$ ipython --no-banner

In [1]: import numpy as np

In [2]: np.set_printoptions(precision=2, suppress=True, linewidth=200)

In [3]: J = np.loadtxt("x.csv", delimiter=",")

In [4]: J
Out[4]: 
array([[ 8., -1.,  0.,  0.],
       [-1.,  0., -1.,  0.],
       [ 0., -1.,  8., -1.],
       [ 0.,  0., -1.,  5.]])

In [5]: ev, evecs = np.linalg.eig(J)

In [6]: ev
Out[6]: array([-0.25,  8.08,  8.45,  4.71])

In [7]: np.round(J @ evecs[:, 0] - ev[0] * evecs[:, 0], 2) + 0
Out[7]: array([0., 0., 0., 0.])

In [8]: np.einsum("ii->", J)
Out[8]: np.float64(21.0)

In [9]: np.einsum("ij,ji->", J, J)
Out[9]: np.float64(159.0)

In [10]: np.linalg.eigvals(J)
Out[10]: array([-0.25,  8.08,  8.45,  4.71])

In [11]: np.round(np.linalg.det(J.T), 2)
Out[11]: np.float64(-79.0)

In [12]: np.round(np.linalg.det(J[::-1]), 2)
Out[12]: np.float64(-79.0)

In [13]: Y = np.linalg.inv(J)

In [14]: print(np.linalg.det(J) * Y)
[[ -5.  39.   5.   1.]
 [ 39. 312.  40.   8.]
 [  5.  40.  -5.  -1.]
 [  1.   8.  -1. -16.]]

In [15]: round(float(np.linalg.cond(J)), 2)
Out[15]: 34.43

In [16]: Y = np.array([[2, -3], [-2, 0]])

In [17]: C = np.kron(Y, J)

In [18]: print(C.shape)
(8, 8)

In [19]: C
Out[19]: 
array([[ 16.,  -2.,   0.,   0., -24.,   3.,  -0.,  -0.],
       [ -2.,   0.,  -2.,   0.,   3.,  -0.,   3.,  -0.],
       [  0.,  -2.,  16.,  -2.,  -0.,   3., -24.,   3.],
       [  0.,   0.,  -2.,  10.,  -0.,  -0.,   3., -15.],
       [-16.,   2.,  -0.,  -0.,   0.,  -0.,   0.,   0.],
       [  2.,  -0.,   2.,  -0.,  -0.,   0.,  -0.,   0.],
       [ -0.,   2., -16.,   2.,   0.,  -0.,   0.,  -0.],
       [ -0.,  -0.,   2., -10.,   0.,   0.,  -0.,   0.]])

In [20]: np.linalg.matrix_rank(C)
Out[20]: np.int64(8)
